$ ipython --no-banner

In [1]: import numpy as np

In [2]: from numpy import linalg as LA

In [3]: np.set_printoptions(precision=2, suppress=True, linewidth=200)

In [4]: M = np.load("run4.npy")

In [5]: M
Out[5]: 
array([[ 6,  0,  0,  0,  0],
       [ 0, -3,  0,  0,  0],
       [ 0,  0,  4,  0,  0],
       [ 0,  0,  0,  1,  0],
       [ 0,  0,  0,  0, -6]])

In [6]: ev, V = LA.eigh(M)

In [7]: x0 = np.array([-2, -1, -3, 3, 0])

In [8]: (np.sign(V[:, -1].round(6)) == np.sign(V[0, -1].round(6))).astype(int)
Out[8]: array([1, 0, 0, 0, 0])

In [9]: round(x0 @ M @ x0 / (x0 @ x0), 2), ev[0], ev[-1]
Out[9]: (np.float64(2.87), np.float64(-6.0), np.float64(6.0))

In [10]: ev, V = LA.eigh(M)

In [11]: ev.sum(), np.trace(M)
Out[11]: (np.float64(2.0), np.int64(2))

In [12]: LA.eigvalsh(M + -3 * np.eye(5))
Out[12]: array([-9., -6., -2.,  1.,  3.])

In [13]: V.T @ M @ V
Out[13]: 
array([[-6.,  0.,  0.,  0.,  0.],
       [ 0., -3.,  0.,  0.,  0.],
       [ 0.,  0.,  1.,  0.,  0.],
       [ 0.,  0.,  0.,  4.,  0.],
       [ 0.,  0.,  0.,  0.,  6.]])

In [14]: LA.svd(M, compute_uv=False)
Out[14]: array([6., 6., 4., 3., 1.])

In [15]: np.abs(V[:, -1])
Out[15]: array([1., 0., 0., 0., 0.])

In [16]: np.abs(V[:, -1]).round(6).argmax()
Out[16]: np.int64(0)

In [17]: V @ np.diag(ev) @ V.T
Out[17]: 
array([[ 6.,  0.,  0.,  0.,  0.],
       [ 0., -3.,  0.,  0.,  0.],
       [ 0.,  0.,  4.,  0.,  0.],
       [ 0.,  0.,  0.,  1.,  0.],
       [ 0.,  0.,  0.,  0., -6.]])

In [18]: LA.eigvalsh(M @ M)
Out[18]: array([ 1.,  9., 16., 36., 36.])

In [19]: ev
Out[19]: array([-6., -3.,  1.,  4.,  6.])

In [20]: W0 = np.load("test17.npy")

In [21]: W0
Out[21]: 
array([[ 2,  3,  0,  0,  0,  0],
       [ 3, -1,  0,  0,  0,  0],
       [ 0, -1,  0,  0,  0,  0],
       [ 0,  0,  2,  3,  0,  0],
       [ 0,  0,  3, -1,  0,  0],
       [ 0,  0,  0, -1,  0,  0],
       [ 0,  0,  0,  0,  2,  3],
       [ 0,  0,  0,  0,  3, -1],
       [ 0,  0,  0,  0,  0, -1]])

In [22]: U, sv, vt = LA.svd(W0, full_matrices=False)

In [23]: U.shape, sv.shape, vt.shape
Out[23]: ((9, 6), (6,), (6, 6))

In [24]: np.cumsum(sv ** 2) / np.sum(sv ** 2)
Out[24]: array([0.21, 0.42, 0.63, 0.75, 0.88, 1.  ])

In [25]: round(np.sqrt((sv ** 2).sum()), 2), round(LA.norm(W0), 2)
Out[25]: (np.float64(8.49), np.float64(8.49))

In [26]: np.round(U.T @ U, 2) + 0
Out[26]: 
array([[1., 0., 0., 0., 0., 0.],
       [0., 1., 0., 0., 0., 0.],
       [0., 0., 1., 0., 0., 0.],
       [0., 0., 0., 1., 0., 0.],
       [0., 0., 0., 0., 1., 0.],
       [0., 0., 0., 0., 0., 1.]])

In [27]: (sv > 1e-8).sum()
Out[27]: np.int64(6)

In [28]: np.round(U.T @ W0 @ vt.T, 2) + 0
Out[28]: 
array([[3.89, 0.  , 0.  , 0.  , 0.  , 0.  ],
       [0.  , 3.89, 0.  , 0.  , 0.  , 0.  ],
       [0.  , 0.  , 3.89, 0.  , 0.  , 0.  ],
       [0.  , 0.  , 0.  , 2.97, 0.  , 0.  ],
       [0.  , 0.  , 0.  , 0.  , 2.97, 0.  ],
       [0.  , 0.  , 0.  , 0.  , 0.  , 2.97]])
